% python3 -q
>>> import numpy as np
>>> import numpy.linalg as la
>>> np.set_printoptions(suppress=True, linewidth=160)
>>> K = np.load("block0.npy")
>>> K
array([[  8,   0,  -2,   2,  10,  -2,   2,  -2,   8,  -6,   6,  12,   2, -12],
       [  0,  21,   7,  -6,   7, -13, -11,   8,   5,   2,   9,  12,   1,   3],
       [ -2,   7,  11, -16,   1,  -6,  -6,  -3,   5,   6,  10,   0,  11,  12],
       [  2,  -6, -16,  27,  -3,   5,   6,  11,  -6, -12, -14,   1, -16, -20],
       [ 10,   7,   1,  -3,  23,  -8,   0,  -1,  14,  -1,  14,  26,  -3,  -7],
       [ -2, -13,  -6,   5,  -8,  11,   7,  -6,  -9,   1, -11, -12,  -4,   0],
       [  2, -11,  -6,   6,   0,   7,   7,  -4,  -2,  -2,  -5,  -2,  -4,  -5],
       [ -2,   8,  -3,  11,  -1,  -6,  -4,  14,   0,  -5,  -2,   4,  -7,  -5],
       [  8,   5,   5,  -6,  14,  -9,  -2,   0,  16,  -5,  16,  17,   9,  -7],
       [ -6,   2,   6, -12,  -1,   1,  -2,  -5,  -5,  13,   0,  -5,  -2,  19],
       [  6,   9,  10, -14,  14, -11,  -5,  -2,  16,   0,  19,  16,  12,   1],
       [ 12,  12,   0,   1,  26, -12,  -2,   4,  17,  -5,  16,  32,  -4, -13],
       [  2,   1,  11, -16,  -3,  -4,  -4,  -7,   9,  -2,  12,  -4,  23,   2],
       [-12,   3,  12, -20,  -7,   0,  -5,  -5,  -7,  19,   1, -13,   2,  32]])
>>> rng = np.random.default_rng(994538)
>>> out = K + rng.integers(-2, 3, (14, 5)) @ rng.integers(-2, 3, (5, 14))
>>> out
array([[  9,   2,   2,   3,  14,  -5,   2,  -2,  14,   1,   7,  12,  -3, -15],
       [ 10,  33,  -4,   4,  -1, -24, -17,   1,   4,   5,   3,   6,   3,   4],
       [ -2,   5,  17, -16,   2,  -1,   0,   1,   8,   6,  10,   6,   9,  18],
       [ -2,  -5, -16,  23,  -5,   6,   4,  13, -10, -15, -15,   5, -13, -19],
       [  3,   3,  10, -10,  27,   0,   2,   6,   9,  -1,  21,  32,  -6,  -7],
       [  6,  -2,  -8,  13, -13,   6,   5,  -7, -11,   7, -12, -12,  -7,   4],
       [ -2,  -9,  -8,   2,  -2,   2,   5,  -5,   5,  -5, -15,   4,   2,  -4],
       [ -7,   7,  -2,   6,  -2,  -5,  -4,  16,   1,  -9,  -6,  10,  -3,  -3],
       [  6,   7,   6,  -8,  15, -12,  -4,   0,  19,  -3,  14,  19,   9,  -9],
       [-10,   4,   9, -16,  -2,   1,  -2,  -2,  -3,  12,  -4,   3,   0,  22],
       [  3,  18,   8, -17,  11, -15, -15,  -1,   4,   3,  23,  16,  12,  -4],
       [ 13,  17,   1,   2,  26, -13,  -6,   5,  10,   0,  22,  30,  -8, -16],
       [ -3,   2,  11, -21,  -1,  -9,  -8,  -8,  14,  -1,   8,  -2,  25,  -3],
       [-23,   2,  15, -31,  -4,   0, -11,  -2, -11,  18,   3,  -9,   4,  25]])
>>> np.abs(out - K).sum(axis=1)
array([37, 94, 41, 32, 69, 58, 55, 37, 24, 37, 59, 41, 42, 58])
>>> np.round(la.svd(out - K, compute_uv=False), 1) + 0
array([42.4, 28.6, 27.4, 17.3, 16.8,  0. ,  0. ,  0. ,  0. ,  0. ,  0. ,  0. ,  0. ,  0. ])
>>> data = np.load("x.npy")
>>> data
array([[-3,  2,  0,  0],
       [ 1,  1,  0,  0],
       [ 0,  0, -3,  2],
       [ 0,  0,  1,  1]])
>>> labels = rng.permutation(4)
>>> labels
array([2, 1, 0, 3])
>>> out = data[labels][:, labels]
>>> np.trace(out)
np.int64(-4)
>>> np.diag(out)
array([-3,  1, -3,  1])
>>> out = np.array([[1, 2, 2], [1, 1, 0]])
>>> basis = np.kron(out, data)
>>> basis
array([[-3,  2,  0,  0, -6,  4,  0,  0, -6,  4,  0,  0],
       [ 1,  1,  0,  0,  2,  2,  0,  0,  2,  2,  0,  0],
       [ 0,  0, -3,  2,  0,  0, -6,  4,  0,  0, -6,  4],
       [ 0,  0,  1,  1,  0,  0,  2,  2,  0,  0,  2,  2],
       [-3,  2,  0,  0, -3,  2,  0,  0,  0,  0,  0,  0],
       [ 1,  1,  0,  0,  1,  1,  0,  0,  0,  0,  0,  0],
       [ 0,  0, -3,  2,  0,  0, -3,  2,  0,  0,  0,  0],
       [ 0,  0,  1,  1,  0,  0,  1,  1,  0,  0,  0,  0]])
>>> la.matrix_rank(basis)
np.int64(8)
>>> theta = np.radians(36)
>>> r_ = np.eye(12)
>>> r_[7, 7] = r_[2, 2] = np.cos(theta)
>>> r_[7, 2], r_[2, 7] = -np.sin(theta), np.sin(theta)
>>> r_.round(1)
array([[ 1. ,  0. ,  0. ,  0. ,  0. ,  0. ,  0. ,  0. ,  0. ,  0. ,  0. ,  0. ],
       [ 0. ,  1. ,  0. ,  0. ,  0. ,  0. ,  0. ,  0. ,  0. ,  0. ,  0. ,  0. ],
       [ 0. ,  0. ,  0.8,  0. ,  0. ,  0. ,  0. ,  0.6,  0. ,  0. ,  0. ,  0. ],
       [ 0. ,  0. ,  0. ,  1. ,  0. ,  0. ,  0. ,  0. ,  0. ,  0. ,  0. ,  0. ],
       [ 0. ,  0. ,  0. ,  0. ,  1. ,  0. ,  0. ,  0. ,  0. ,  0. ,  0. ,  0. ],
       [ 0. ,  0. ,  0. ,  0. ,  0. ,  1. ,  0. ,  0. ,  0. ,  0. ,  0. ,  0. ],
       [ 0. ,  0. ,  0. ,  0. ,  0. ,  0. ,  1. ,  0. ,  0. ,  0. ,  0. ,  0. ],
       [ 0. ,  0. , -0.6,  0. ,  0. ,  0. ,  0. ,  0.8,  0. ,  0. ,  0. ,  0. ],
       [ 0. ,  0. ,  0. ,  0. ,  0. ,  0. ,  0. ,  0. ,  1. ,  0. ,  0. ,  0. ],
       [ 0. ,  0. ,  0. ,  0. ,  0. ,  0. ,  0. ,  0. ,  0. ,  1. ,  0. ,  0. ],
       [ 0. ,  0. ,  0. ,  0. ,  0. ,  0. ,  0. ,  0. ,  0. ,  0. ,  1. ,  0. ],
       [ 0. ,  0. ,  0. ,  0. ,  0. ,  0. ,  0. ,  0. ,  0. ,  0. ,  0. ,  1. ]])
>>> out = basis @ r_.T
>>> np.round(la.svd(basis, compute_uv=False), 1), np.round(la.svd(out, compute_uv=False), 1)
(array([11.5, 11.5,  4.4,  4.4,  3.4,  3.4,  1.3,  1.3]), array([11.5, 11.5,  4.4,  4.4,  3.4,  3.4,  1.3,  1.3]))
>>> np.round(np.abs(out - basis).max(axis=0), 1)
array([0. , 0. , 2.9, 0. , 0. , 0. , 0. , 1.4, 0. , 0. , 0. , 0. ])
